$ ipython --no-banner

In [1]: import numpy as np

In [2]: np.set_printoptions(suppress=True, linewidth=160)

In [3]: rd = lambda a: np.round(a, 3) + 0

In [4]: data = np.loadtxt("run0.csv", delimiter=",")

In [5]: data
Out[5]: 
array([[ 5., -5., -2.],
       [-3.,  5., -5.],
       [-1., -5., -1.]])

In [6]: Y = data / np.linalg.norm(data, axis=1, keepdims=True)

In [7]: G = Y @ Y.T

In [8]: (np.abs(G) > 0.9).astype(int)
Out[8]: 
array([[1, 0, 0],
       [0, 1, 0],
       [0, 0, 1]])

In [9]: rd(G[1])
Out[9]: array([-0.531,  1.   , -0.426])

In [10]: np.argwhere(np.triu(np.abs(G) > 0.95, 1))
Out[10]: array([], shape=(0, 2), dtype=int64)

In [11]: (G - 2 * np.eye(3)).round(6).argmax(axis=1)
Out[11]: array([2, 2, 0])

In [12]: P = np.triu(np.array([[5, 5, 0], [1, 3, 0], [4, 4, 2]]), 1) + np.eye(3)

In [13]: Y = P @ data @ np.linalg.inv(P)

In [14]: P @ data - data @ P
Out[14]: 
array([[-15.,   0., -25.],
       [  0.,  15.,   0.],
       [  0.,   5.,   0.]])

In [15]: Y
Out[15]: 
array([[-10.,  70., -27.],
       [ -3.,  20.,  -5.],
       [ -1.,   0.,  -1.]])

In [16]: np.linalg.matrix_rank(Y)
Out[16]: np.int64(3)

In [17]: np.allclose(Y @ Y.T, Y.T @ Y)
Out[17]: False

In [18]: np.allclose(Y, Y.T)
Out[18]: False

In [19]: rd(np.linalg.matrix_power(Y, 2))
Out[19]: 
array([[-83., 700., -53.],
       [-25., 190., -14.],
       [ 11., -70.,  28.]])

In [20]: np.trace(Y)
Out[20]: np.float64(9.0)

In [21]: rng = np.random.default_rng(14)

In [22]: theta = rng.uniform(0, 2 * np.pi, 25)

In [23]: O, _ = np.linalg.qr(np.array([[0.6, -2.6], [-0.1, 0.8], [-0.9, -1.0]]))

In [24]: mat = 5 * np.c_[np.cos(theta), np.sin(theta)] @ O.T

In [25]: rd(mat)
Out[25]: 
array([[-4.792,  1.367, -0.407],
       [ 4.799, -1.299, -0.531],
       [-2.966,  1.117, -3.867],
       [-4.801,  1.301,  0.505],
       [-1.319,  0.725, -4.768],
       [ 1.454, -0.048, -4.784],
       [-4.149,  1.34 , -2.448],
       [-3.279,  1.183, -3.585],
       [ 3.512, -0.719, -3.486],
       [ 0.745,  0.162, -4.942],
       [-3.882,  1.298, -2.872],
       [-1.01 , -0.085,  4.896],
       [-1.48 ,  0.766, -4.714],
       [-3.69 ,  1.263, -3.128],
       [ 4.566, -1.148, -1.683],
       [ 2.581, -0.401, -4.264],
       [ 3.543, -1.236,  3.304],
       [-1.575,  0.79 , -4.679],
       [-3.425,  0.688,  3.577],
       [ 4.596, -1.386,  1.399],
       [ 3.6  , -0.751, -3.388],
       [-4.631,  1.181,  1.47 ],
       [ 1.366, -0.021, -4.81 ],
       [ 4.302, -1.025, -2.333],
       [-2.082,  0.914, -4.453]])

In [26]: Y = np.array([[0, 1], [1, 2], [2, 2]])

In [27]: rd(np.einsum("ij->j", mat))
Out[27]: array([ -8.016,   5.976, -49.989])

In [28]: np.linalg.matrix_rank(mat @ Y)
Out[28]: np.int64(2)

In [29]: rd(np.einsum("ij,ij->i", mat, mat))
Out[29]: array([25., 25., 25., 25., 25., 25., 25., 25., 25., 25., 25., 25., 25., 25., 25., 25., 25., 25., 25., 25., 25., 25., 25., 25., 25.])

In [30]: G = np.cov(mat, rowvar=False)

In [31]: rd(np.linalg.eigvalsh(G)[::-1])
Out[31]: array([12.861,  8.849,  0.   ])

In [32]: rd(np.corrcoef(mat[:, 2], mat[:, 0])[0, 1])
Out[32]: np.float64(-0.038)

In [33]: G.shape
Out[33]: (3, 3)

In [34]: rd(np.polyfit(mat[:, 2], mat[:, 0], 1))
Out[34]: array([-0.044, -0.409])

In [35]: Ac = mat - mat.mean(axis=0)

In [36]: vecs = np.linalg.svd(Ac)[2][:2]

In [37]: Y = Ac - Ac @ vecs.T @ vecs

In [38]: np.linalg.norm(Y, axis=1).round(6).argmax()
Out[38]: np.int64(0)

In [39]: Y = np.array([[0, 1, 0], [0, 3, 3]])

In [40]: cent = np.kron(Y, data)

In [41]: cent
Out[41]: 
array([[  0.,  -0.,  -0.,   5.,  -5.,  -2.,   0.,  -0.,  -0.],
       [ -0.,   0.,  -0.,  -3.,   5.,  -5.,  -0.,   0.,  -0.],
       [ -0.,  -0.,  -0.,  -1.,  -5.,  -1.,  -0.,  -0.,  -0.],
       [  0.,  -0.,  -0.,  15., -15.,  -6.,  15., -15.,  -6.],
       [ -0.,   0.,  -0.,  -9.,  15., -15.,  -9.,  15., -15.],
       [ -0.,  -0.,  -0.,  -3., -15.,  -3.,  -3., -15.,  -3.]])

In [42]: np.linalg.matrix_rank(cent)
Out[42]: np.int64(6)

In [43]: M = np.loadtxt("w.csv", delimiter=",")

In [44]: M
Out[44]: 
array([[9., 9., 0.],
       [9., 9., 0.],
       [0., 0., 0.]])

In [45]: evals, vecs = np.linalg.eigh(M)

In [46]: vec = np.array([-3, -2, -2])

In [47]: vec @ M @ vec
Out[47]: np.float64(225.0)

In [48]: Uu, s, vt = np.linalg.svd(M, full_matrices=False)

In [49]: rd(Uu.T @ M @ vt.T)
Out[49]: 
array([[18.,  0.,  0.],
       [ 0.,  0.,  0.],
       [ 0.,  0.,  0.]])

In [50]: E = rng.normal(size=(25, 3))

In [51]: E = 3 * E / np.linalg.norm(E, axis=1, keepdims=True)

In [52]: rd(E)
Out[52]: 
array([[ 0.259,  0.984, -2.822],
       [ 1.488, -1.695,  1.978],
       [-0.064, -2.992, -0.216],
       [-2.115,  2.127, -0.06 ],
       [ 1.194, -1.561,  2.267],
       [-0.551,  2.5  ,  1.564],
       [-2.602,  0.764, -1.282],
       [ 0.748,  2.618,  1.259],
       [ 2.004, -2.199,  0.383],
       [ 0.827,  2.507, -1.426],
       [ 1.014,  0.766, -2.718],
       [-1.911,  0.817, -2.163],
       [-2.382,  1.738,  0.554],
       [-1.471,  0.66 , -2.53 ],
       [-1.999, -1.715,  1.437],
       [ 2.823, -1.006, -0.147],
       [-0.502, -2.9  ,  0.58 ],
       [ 1.77 , -1.723,  1.702],
       [-0.969,  1.952,  2.062],
       [-0.556, -2.904, -0.505],
       [-2.162, -2.043, -0.393],
       [ 2.955, -0.2  , -0.477],
       [-2.318, -0.759, -1.747],
       [ 2.102, -2.134, -0.177],
       [-0.052, -0.58 ,  2.943]])

In [53]: labels = rng.permutation(3)

In [54]: Y = E[:, labels] * rng.choice([-1, 1], 3)

In [55]: rd(Y)
Out[55]: 
array([[ 2.822, -0.259,  0.984],
       [-1.978, -1.488, -1.695],
       [ 0.216,  0.064, -2.992],
       [ 0.06 ,  2.115,  2.127],
       [-2.267, -1.194, -1.561],
       [-1.564,  0.551,  2.5  ],
       [ 1.282,  2.602,  0.764],
       [-1.259, -0.748,  2.618],
       [-0.383, -2.004, -2.199],
       [ 1.426, -0.827,  2.507],
       [ 2.718, -1.014,  0.766],
       [ 2.163,  1.911,  0.817],
       [-0.554,  2.382,  1.738],
       [ 2.53 ,  1.471,  0.66 ],
       [-1.437,  1.999, -1.715],
       [ 0.147, -2.823, -1.006],
       [-0.58 ,  0.502, -2.9  ],
       [-1.702, -1.77 , -1.723],
       [-2.062,  0.969,  1.952],
       [ 0.505,  0.556, -2.904],
       [ 0.393,  2.162, -2.043],
       [ 0.477, -2.955, -0.2  ],
       [ 1.747,  2.318, -0.759],
       [ 0.177, -2.102, -2.134],
       [-2.943,  0.052, -0.58 ]])

In [56]: Uu, _, vt = np.linalg.svd(E.T @ Y)

In [57]: rd(Uu @ vt)
Out[57]: 
array([[ 0., -1.,  0.],
       [ 0.,  0.,  1.],
       [-1.,  0.,  0.]])

In [58]: labels
Out[58]: array([2, 0, 1])
